$ ipython --no-banner

In [1]: import numpy as np

In [2]: from numpy import linalg as LA

In [3]: np.set_printoptions(precision=1, suppress=True, linewidth=100)

In [4]: data = np.loadtxt("mat.csv", delimiter=",")

In [5]: data
Out[5]: 
array([[ 0.4, -1.7, -0.1, -1.8, -0.6,  0.4],
       [-0.8,  0.1, -0.3,  0.1, -0.2, -1.7],
       [ 1.1, -0.8,  1.4,  0.4,  0.2,  0.5],
       [ 1.5,  2. , -0.8,  0. ,  0.1,  0.1],
       [ 0.9, -0.4,  0.1, -0.7,  0.7, -1.4],
       [-0.1,  0.3,  0. ,  0.1,  0.5, -0.4],
       [ 1.1, -2.1, -0.5,  0.1,  0.5, -2.1],
       [-0.2, -1.5,  0.5, -0.2,  0.8,  0.6],
       [-1.4,  1.8, -0.1,  0.8,  0.5, -0.1],
       [-0.4, -0.5,  0.1, -0.7, -1.3,  1.7]])

In [6]: hat = data @ LA.solve(data.T @ data, data.T)

In [7]: hat @ data[:, 5]
Out[7]: array([ 0.4, -1.7,  0.5,  0.1, -1.4, -0.4, -2.1,  0.6, -0.1,  1.7])

In [8]: np.round(LA.eigvalsh(hat), 1) + 0
Out[8]: array([0., 0., 0., 0., 1., 1., 1., 1., 1., 1.])

In [9]: np.round(np.trace(hat), 1)
Out[9]: np.float64(6.0)

In [10]: C2 = data.T @ data

In [11]: np.allclose(C2, C2.T)
Out[11]: True

In [12]: LA.matrix_rank(C2)
Out[12]: np.int64(6)

In [13]: Y = np.c_[data[:, :4] @ np.array([[-2, 0, 0, -3], [-2, 1, 0, 3], [2, -1, -1, -3], [0, 1, 0, -3]]), np.array([0, 3, -3, -3, 0, 0, 1, 1, 0, 2])]

In [14]: Y
Out[14]: 
array([[  2.4,  -3.4,   0.1,  -0.6,   0. ],
       [  0.8,   0.5,   0.3,   3.3,   3. ],
       [  2.2,  -1.8,  -1.4, -11.1,  -3. ],
       [ -8.6,   2.8,   0.8,   3.9,  -3. ],
       [ -0.8,  -1.2,  -0.1,  -2.1,   0. ],
       [ -0.4,   0.4,   0. ,   0.9,   0. ],
       [  1. ,  -1.5,   0.5,  -8.4,   1. ],
       [  4.4,  -2.2,  -0.5,  -4.8,   1. ],
       [ -1. ,   2.7,   0.1,   7.5,   0. ],
       [  2. ,  -1.3,  -0.1,   1.5,   2. ]])

In [15]: np.round(LA.lstsq(data, Y[:, 0])[0], 1) + 0
Out[15]: array([-2., -2.,  2.,  0.,  0.,  0.])

In [16]: mat = np.loadtxt("a.csv", delimiter=",")

In [17]: mat.round(1) + 0
Out[17]: 
array([[ 0. ,  0.4,  0.1, -0.1,  0.3,  0.7,  0.2,  0. ],
       [-0.8, -0.3,  0.1, -0.3,  0.2, -0.1,  0.3,  0.1],
       [-0.1, -0.3, -0.2, -0.2, -0.1,  0.1, -0.4,  0. ],
       [ 0.1, -0.2,  0.4, -0.5, -0.1,  0.1, -0.3, -0.4],
       [ 0.2, -0.1,  0.1, -0.1, -0.2,  0.1, -0.3,  0.6],
       [ 0.4, -0.2, -0.1, -0.1,  0.5, -0.3,  0.1, -0.3],
       [ 0.2, -0.2,  0.5, -0.1, -0.1,  0.1,  0. , -0.1],
       [-0.1,  0.1,  0.1,  0.2, -0.7, -0.2,  0.4, -0.3],
       [ 0.1, -0.4, -0.6, -0.1, -0.2,  0.5,  0.3, -0.2],
       [-0.4,  0.2, -0.2,  0.3,  0. ,  0.1, -0.6, -0.4],
       [ 0.1,  0.5, -0.3, -0.7, -0.2, -0.2,  0. ,  0. ]])

In [18]: LA.norm(mat, axis=0)
Out[18]: array([1., 1., 1., 1., 1., 1., 1., 1.])

In [19]: np.round(LA.pinv(mat), 1) + 0
Out[19]: 
array([[ 0. , -0.8, -0.1,  0.1,  0.2,  0.4,  0.2, -0.1,  0.1, -0.4,  0.1],
       [ 0.4, -0.3, -0.3, -0.2, -0.1, -0.2, -0.2,  0.1, -0.4,  0.2,  0.5],
       [ 0.1,  0.1, -0.2,  0.4,  0.1, -0.1,  0.5,  0.1, -0.6, -0.2, -0.3],
       [-0.1, -0.3, -0.2, -0.5, -0.1, -0.1, -0.1,  0.2, -0.1,  0.3, -0.7],
       [ 0.3,  0.2, -0.1, -0.1, -0.2,  0.5, -0.1, -0.7, -0.2,  0. , -0.2],
       [ 0.7, -0.1,  0.1,  0.1,  0.1, -0.3,  0.1, -0.2,  0.5,  0.1, -0.2],
       [ 0.2,  0.3, -0.4, -0.3, -0.3,  0.1,  0. ,  0.4,  0.3, -0.6,  0. ],
       [ 0. ,  0.1,  0. , -0.4,  0.6, -0.3, -0.1, -0.3, -0.2, -0.4,  0. ]])

In [20]: LA.svd(mat, compute_uv=False)
Out[20]: array([1., 1., 1., 1., 1., 1., 1., 1.])

In [21]: round(mat[1] @ mat[8], 1)
Out[21]: np.float64(-0.1)

In [22]: LA.norm(mat, axis=1)
Out[22]: array([0.9, 1. , 0.6, 0.8, 0.8, 0.8, 0.6, 0.9, 1. , 0.9, 1. ])

In [23]: round(float(LA.norm(mat[1], 1)), 1), round(float(LA.norm(mat[1], np.inf)), 1)
Out[23]: (2.2, 0.8)

In [24]: LA.norm(mat, axis=1).argmax()
Out[24]: np.int64(1)

In [25]: vec = np.array([5, 4, 2, 6, 8, 5, 3, 1])

In [26]: y = mat @ vec

In [27]: LA.solve(mat, y)
LinAlgError: Last 2 dimensions of the array must be square


In [28]: np.round(LA.pinv(mat) @ mat, 1) + 0
Out[28]: 
array([[1., 0., 0., 0., 0., 0., 0., 0.],
       [0., 1., 0., 0., 0., 0., 0., 0.],
       [0., 0., 1., 0., 0., 0., 0., 0.],
       [0., 0., 0., 1., 0., 0., 0., 0.],
       [0., 0., 0., 0., 1., 0., 0., 0.],
       [0., 0., 0., 0., 0., 1., 0., 0.],
       [0., 0., 0., 0., 0., 0., 1., 0.],
       [0., 0., 0., 0., 0., 0., 0., 1.]])

In [29]: rng = np.random.default_rng(282)

In [30]: y = y + 0.1 * rng.normal(size=11)

In [31]: y
Out[31]: array([ 7.6, -5.2, -5.2, -4.3, -1.5,  2.6,  0.3, -4.5, -1.7, -1. , -5. ])

In [32]: beta, *_ = LA.lstsq(mat, y)

In [33]: np.round(mat.T @ (y - mat @ beta), 1) + 0
Out[33]: array([0., 0., 0., 0., 0., 0., 0., 0.])

In [34]: [round(float(LA.norm(LA.solve(mat.T @ mat + lam * np.eye(8), mat.T @ y))), 2) for lam in (0, 1, 10, 100)]
Out[34]: [13.7, 6.85, 1.25, 0.14]

In [35]: F = np.loadtxt("dump.csv", delimiter=",")

In [36]: F
Out[36]: 
array([[4., 1., 0., 0., 0., 0., 0., 0., 0.],
       [0., 4., 1., 0., 0., 0., 0., 0., 0.],
       [0., 0., 4., 1., 0., 0., 0., 0., 0.],
       [0., 0., 0., 4., 1., 0., 0., 0., 0.],
       [0., 0., 0., 0., 4., 1., 0., 0., 0.],
       [0., 0., 0., 0., 0., 4., 1., 0., 0.],
       [0., 0., 0., 0., 0., 0., 4., 1., 0.],
       [0., 0., 0., 0., 0., 0., 0., 4., 1.],
       [0., 0., 0., 0., 0., 0., 0., 0., 4.]])

In [37]: vec = np.array([-2, 3, -5, -3, 1, 0, 4, -1, 4])

In [38]: y = F @ vec

In [39]: y
Out[39]: array([ -5.,   7., -23., -11.,   4.,   4.,  15.,   0.,  16.])

In [40]: LA.solve(F, F[:, 1])
Out[40]: array([0., 1., 0., 0., 0., 0., 0., 0., 0.])

In [41]: LA.solve(F, y)
Out[41]: array([-2.,  3., -5., -3.,  1.,  0.,  4., -1.,  4.])

In [42]: np.prod(np.diag(F)), round(float(LA.det(F)), 1)
Out[42]: (np.float64(262144.0), 262144.0)

In [43]: [int(LA.matrix_rank(LA.matrix_power(F, p))) for p in range(1, 10)]
Out[43]: [9, 9, 9, 9, 9, 9, 9, 9, 9]

In [44]: w1 = np.array([[2, -1, 3],
    ...:     [-8, 9, 9],
    ...:     [7, -4, 9],
    ...:     [-4, -3, 4],
    ...:     [-5, 6, -3],
    ...:     [0, 3, 1],
    ...:     [4, -1, -8],
    ...:     [2, -7, 4],
    ...:     [8, -6, 6]])

In [45]: beta = np.array([0, 3, 0])

In [46]: H = np.maximum(F @ w1 + beta, 0)

In [47]: (H > 0).mean(axis=0)
Out[47]: array([0.6, 0.4, 0.7])

In [48]: LA.matrix_rank(H)
Out[48]: np.int64(3)

In [49]: cent = np.array([[-1, 2], [-2, 5], [1, -2]])

In [50]: w1 @ cent
Out[50]: 
array([[  3,  -7],
       [ -1,  11],
       [ 10, -24],
       [ 14, -31],
       [-10,  26],
       [ -5,  13],
       [-10,  19],
       [ 16, -39],
       [ 10, -26]])

In [51]: H @ cent
Out[51]: 
array([[  5.,  -2.],
       [-25.,  85.],
       [ 16., -32.],
       [ 13., -26.],
       [-60., 150.],
       [-32.,  78.],
       [-18.,  36.],
       [  6., -12.],
       [ -8.,  16.]])

In [52]: t = np.radians(36)

In [53]: R = np.eye(9)

In [54]: R[1, 1] = R[8, 8] = np.cos(t)

In [55]: R[1, 8], R[8, 1] = -np.sin(t), np.sin(t)

In [56]: R
Out[56]: 
array([[ 1. ,  0. ,  0. ,  0. ,  0. ,  0. ,  0. ,  0. ,  0. ],
       [ 0. ,  0.8,  0. ,  0. ,  0. ,  0. ,  0. ,  0. , -0.6],
       [ 0. ,  0. ,  1. ,  0. ,  0. ,  0. ,  0. ,  0. ,  0. ],
       [ 0. ,  0. ,  0. ,  1. ,  0. ,  0. ,  0. ,  0. ,  0. ],
       [ 0. ,  0. ,  0. ,  0. ,  1. ,  0. ,  0. ,  0. ,  0. ],
       [ 0. ,  0. ,  0. ,  0. ,  0. ,  1. ,  0. ,  0. ,  0. ],
       [ 0. ,  0. ,  0. ,  0. ,  0. ,  0. ,  1. ,  0. ,  0. ],
       [ 0. ,  0. ,  0. ,  0. ,  0. ,  0. ,  0. ,  1. ,  0. ],
       [ 0. ,  0.6,  0. ,  0. ,  0. ,  0. ,  0. ,  0. ,  0.8]])

In [57]: Y = F @ R.T

In [58]: np.allclose(LA.norm(F, axis=1), LA.norm(Y, axis=1))
Out[58]: True

In [59]: LA.svd(F, compute_uv=False), LA.svd(Y, compute_uv=False)
Out[59]: 
(array([5. , 4.8, 4.6, 4.4, 4.1, 3.8, 3.5, 3.2, 3.1]),
 array([5. , 4.8, 4.6, 4.4, 4.1, 3.8, 3.5, 3.2, 3.1]))

In [60]: np.abs(Y - F).max(axis=0)
Out[60]: array([0. , 2.4, 0. , 0. , 0. , 0. , 0. , 0. , 2.4])

In [61]: round(LA.det(R), 1), round(np.trace(R), 1)
Out[61]: (np.float64(1.0), np.float64(8.6))

In [62]: np.allclose(F @ F.T, Y @ Y.T)
Out[62]: True

In [63]: z = rng.permutation(9)

In [64]: Y = F[:, z] * rng.choice([-1, 1], 9)

In [65]: Y
Out[65]: 
array([[-0.,  0.,  1., -0.,  0., -0.,  0.,  0.,  4.],
       [-0.,  0.,  4., -0.,  0., -0.,  1.,  0.,  0.],
       [-0.,  0.,  0., -0.,  0., -0.,  4.,  1.,  0.],
       [-0.,  0.,  0., -0.,  0., -1.,  0.,  4.,  0.],
       [-1.,  0.,  0., -0.,  0., -4.,  0.,  0.,  0.],
       [-4.,  1.,  0., -0.,  0., -0.,  0.,  0.,  0.],
       [-0.,  4.,  0., -1.,  0., -0.,  0.,  0.,  0.],
       [-0.,  0.,  0., -4.,  1., -0.,  0.,  0.,  0.],
       [-0.,  0.,  0., -0.,  4., -0.,  0.,  0.,  0.]])

In [66]: left, _, vt = LA.svd(F.T @ Y)

In [67]: np.round(LA.lstsq(F, Y)[0], 1) + 0
Out[67]: 
array([[ 0.,  0.,  0.,  0.,  0.,  0.,  0.,  0.,  1.],
       [ 0.,  0.,  1.,  0.,  0.,  0.,  0.,  0.,  0.],
       [ 0.,  0.,  0.,  0.,  0.,  0.,  1.,  0.,  0.],
       [ 0.,  0.,  0.,  0.,  0.,  0.,  0.,  1.,  0.],
       [ 0.,  0.,  0.,  0.,  0., -1.,  0.,  0.,  0.],
       [-1.,  0.,  0.,  0.,  0.,  0.,  0.,  0.,  0.],
       [ 0.,  1.,  0.,  0.,  0.,  0.,  0.,  0.,  0.],
       [ 0.,  0.,  0., -1.,  0.,  0.,  0.,  0.,  0.],
       [ 0.,  0.,  0.,  0.,  1.,  0.,  0.,  0.,  0.]])

In [68]: J = np.loadtxt("sample5.csv", delimiter=",")

In [69]: J
Out[69]: 
array([[ 2., -2., -2., -1.,  2.,  0., -1.,  0.,  0.,  0.,  0.,  1.,  1.],
       [ 3., -3., -2.,  1.,  3., -2.,  1.,  0.,  1.,  0.,  1.,  2.,  2.],
       [ 3., -1.,  2., -1., -1.,  1.,  2.,  0.,  2.,  0.,  1.,  1.,  1.],
       [ 2.,  2.,  0.,  2., -2.,  3.,  3.,  2.,  1.,  2.,  1.,  0.,  2.],
       [ 2.,  3.,  0.,  2.,  0.,  0.,  1.,  1.,  0.,  0.,  2.,  2.,  2.],
       [-2., -3., -3.,  0.,  1., -3., -1.,  0.,  1.,  1.,  0.,  2.,  1.],
       [-3., -3., -1.,  3.,  1.,  3., -1.,  0.,  0.,  1.,  0.,  1.,  2.],
       [ 0.,  0.,  0.,  0.,  0.,  0.,  0.,  2.,  1.,  3.,  3., -3., -2.],
       [ 0.,  0.,  0.,  0.,  0.,  0.,  0.,  1., -2.,  3., -1.,  1.,  1.],
       [ 0.,  0.,  0.,  0.,  0.,  0.,  0., -1.,  1., -3., -1.,  1., -1.],
       [ 0.,  0.,  0.,  0.,  0.,  0.,  0.,  2., -3., -2.,  3., -3.,  2.],
       [ 0.,  0.,  0.,  0.,  0.,  0.,  0., -1.,  2., -3., -1.,  0.,  3.],
       [ 0.,  0.,  0.,  0.,  0.,  0.,  0.,  2.,  0.,  0.,  3., -1.,  2.]])

In [70]: z = rng.permutation(13)

In [71]: z
Out[71]: array([ 5, 10,  4,  6,  0,  3,  1,  2,  7,  8, 11,  9, 12])

In [72]: Y = J[z][:, z]

In [73]: np.diag(Y)
Out[73]: array([-3.,  3.,  0., -1.,  2.,  2., -3.,  2.,  2., -2.,  0., -3.,  2.])

In [74]: np.allclose(Y, J)
Out[74]: False

In [75]: A = np.loadtxt("x.csv", delimiter=",")

In [76]: A
Out[76]: 
array([[ -4.6,  -8. ,  15.5,  -6.2,  -3.1,   0.8,  -5.8,   7.3,   1. ,  -6.8],
       [ -3.7,  -7.2,  -9.3,   4.2, -10.6,  -0.8,  -4.5,  -6.7,   6. ,  -2.4],
       [  3.9,   2.7,   3.5, -15.4,  -1.8,  -4.1, -10.6,   3.4,  -0.9,   0.2],
       [ -8.6,  -2.9,   0.9,   3.4,   3.2,  -4.1,  -3. , -17.3,   2.5,  -0.9],
       [ -0.6,  -7.8,  -5.7,   4.4,   5.3,  -1.7,  -4.8,   2.8,  -0.7,   2.3],
       [  6.1,   6. ,   0.2,  -1.2,  -2.2,  -5.9,   0.5,   4.5,  -9.7,  13.2],
       [ -9.5,   9.1,   9.6,  -8.5,   4. , -12.3,  -6.6,   1.9,  14.1,  -3.7],
       [ -3.6,   1. ,  -5. ,  -5.6,   8.8, -13. ,   5.2,  -1.2,  11.7,  13.5],
       [  2.3,   6.4,  -2.7,   3. ,  -4. ,  13.7,   7. ,  -1.5,   4. ,  -5.5],
       [  2.1,  -3.4,   5.4,   4.4,  -3.4,   1. ,   4.5,   3.4,   1. ,   6.7],
       [  5. , -12.2,   5.5,  -6.4,   9.1,  -2.5,   0. ,  -4.3,  -7.7,   8.4],
       [ -4.5,  23.8,   0.9, -15.7,  10.7,  25.1,   1.4, -12.7,   2.1,  -5.2],
       [  0.5,  -5.3,   6.9,   7.5,   9.2,  -6.4,  -4.4,  -1.4,   4.3,   2.9],
       [ -0.1, -12.2,  10. ,  -0.4,  -5.2,   1.1,   2.2, -17. ,   0.1,  -7.2],
       [  6.6,   6.4,  -3.3,  11.3, -19.1,   6.7,   1.7, -12.6,  -4.8,  -4.9],
       [ -9.5, -10.1,  -2.3,   5.3,   0.5,  -0.3,  -4.6,   1.9,  17.9,  -4.3],
       [  3.3,   4.7,  -4.8,  -8.8,  -9.2,  11. ,   2.2,   3.1,   4.7,  -9.8],
       [  0.6,   7.4,  -1. ,   9.6,  -3.1,   2. ,  -1.8,   0.9,  -3.9,  -8.3],
       [ -6.8,  -1.6,   2. ,  -3.4,   1.5,   4.7,  -8.1,   5.4,   4.5,  -6.4],
       [ -1.4, -14.2,   0.3,  -6.6,  -9.6,   7.3,  -4.7,  11.2,   6.5,  12.7],
       [  0.2, -11.1,  13.5,   0.7,   2. ,   2.1,   4.8,   4.9,   4. ,  -2. ],
       [  1.6,   0.7,  -8.2,   7.5, -12.2,  -9.6,  -6. ,  -1.6,  -3.6,  -5.5],
       [  0.6,  -8.6,   5. ,  -4.6,   3.3,  -7.2,   3.1,  -1.1,  -5.2,   5.3],
       [-10.6,  -4.9,  -1.1,  -0.8,  11.7,   3.2,   8.9,  -2.2,   8.5,  -7.1],
       [  0.8, -10.9,  -3.5,   0.3,  -0.3,  -0.8,  -2.2,  -4.4, -11.3,  -4.8],
       [  0.7,   8.8,  -1.4,  -6.4,   9.1,   6.3,   7.1, -10.6,  -2.2,   0. ],
       [-15.1,   6.3,   4.3,  -4.1,  -2.8,   2.6, -11.8,  -0.9,   7. ,   4.5],
       [ -4.3,   0.1,   4.5, -10.5,   5.4,   4.4,   0. ,  -3.8,   4.5,  -1.4],
       [ -4.2,  11.6,  -5.5,   8.2, -13.3,   0.3, -10.7,  -2. ,  -0.3,  -7.8],
       [ -3.4, -10.1,   4.2,   1. ,   0.9,   1. , -12.8,   1.8,  -7.1,   6.1],
       [ -2.6,   1.4,   1.9,   0.2,   6.7,   4.6,  -0.7,  -7.2,  -0.9,  -0.1],
       [  5.9,  -3.7, -19.8,  -5.3,   1.2, -16.8,   2.1,  -5.2,  -7.1,   5.8],
       [  2.1,  -2.1,  10. ,  -9.4,  18.9, -10.4, -10.7,  -8.2,  -1.8,  -0.4],
       [  7.1,  -5.8,  -4.7,  18.2,  -5.2,   0.6,  -6.2,   5.8,  -5.3,   1. ],
       [ -5.1,  -6.5,  11.3,  -1.3,   1.8,  10.8,  -5.6,  -0.9,   4.8,   1.8],
       [ -6.3,   2.8,   3. ,   5.7,  -7.8,   0.3,   2.5, -11.2,   3.8,  -3.6],
       [ -4.1,  -9.8,   3.9,   6.4,  -5.1,   3.2,  -5.9,  -9.6,  10.7,  -1.2]])

In [77]: Y = np.c_[A[:, :4] @ np.array([[-1, 1, 1, -3], [-1, -1, 2, 0], [0, -2, 2, -3], [-3, 2, 1, -3]]), np.array([-3, -3, 3, 3, 0, 3, 1, -2, -2, 1, 1, -2, 0, 2, 3, -3, -3, -1, 0, 3, -1, -2, 3, -1, -1, 0, -3, -2, -2, -3, -2, 3, 2, 3, -3, -3, -3])]

In [78]: Y
Out[78]: 
array([[ 31.2, -40. ,   4.2, -14.1,  -3. ],
       [ -1.7,  30.5, -32.5,  26.4,  -3. ],
       [ 39.6, -36.6,   0.9,  24. ,   3. ],
       [  1.3,  -0.7,  -9.2,  12.9,   3. ],
       [ -4.8,  27.4, -23.2,   5.7,   0. ],
       [ -8.5,  -2.7,  17.3, -15.3,   3. ],
       [ 25.9, -54.8,  19.4,  25.2,   1. ],
       [ 19.4,  -5.8, -17.2,  42.6,  -2. ],
       [-17.7,   7.3,  12.7,  -7.8,  -2. ],
       [-11.9,   3.5,  10.5, -35.7,   1. ],
       [ 26.4,  -6.6, -14.8, -12.3,   1. ],
       [ 27.8, -61.5,  29.2,  57.9,  -2. ],
       [-17.7,   7. ,  11.2, -44.7,   0. ],
       [ 13.5,  -8.7,  -4.9, -28.5,   2. ],
       [-46.9,  29.4,  24.1, -43.8,   3. ],
       [  3.7,  15.8, -29. ,  19.5,  -3. ],
       [ 18.4,  -9.4,  -5.7,  30.9,  -3. ],
       [-36.8,  14.4,  23. , -27.6,  -1. ],
       [ 18.6, -16. ,  -9.4,  24.6,   0. ],
       [ 35.4,  -1. , -35.8,  23.1,   3. ],
       [  8.8, -14.3,   5.7, -43.2,  -1. ],
       [-24.8,  32.3,  -5.9,  -2.7,  -2. ],
       [ 21.8, -10. , -11.2,  -3. ,   3. ],
       [ 17.9,  -5.1, -23.4,  37.5,  -1. ],
       [  9.2,  19.3, -27.7,   7.2,  -1. ],
       [  9.7, -18.1,   9.1,  21.3,   0. ],
       [ 21.1, -38.2,   2. ,  44.7,  -3. ],
       [ 35.7, -34.4,  -5.6,  30.9,  -2. ],
       [-32. ,  11.6,  16.2,   4.5,  -2. ],
       [ 10.5,   0.3, -14.2,  -5.4,  -3. ],
       [  0.6,  -7.4,   4.2,   1.5,  -2. ],
       [ 13.7,  38.6, -46.4,  57.6,   3. ],
       [ 28.2, -34.6,   8.5,  -8.1,   2. ],
       [-55.9,  58.7,   4.3, -61.8,   3. ],
       [ 15.5, -23.8,   3.2, -14.7,  -3. ],
       [-13.6,  -3.7,  11. ,  -7.2,  -3. ],
       [ -5.3,  10.7,  -9.5, -18.6,  -3. ]])

In [79]: LA.matrix_rank(Y)
Out[79]: np.int64(5)

In [80]: LA.matrix_rank(np.c_[A, Y])
Out[80]: np.int64(11)
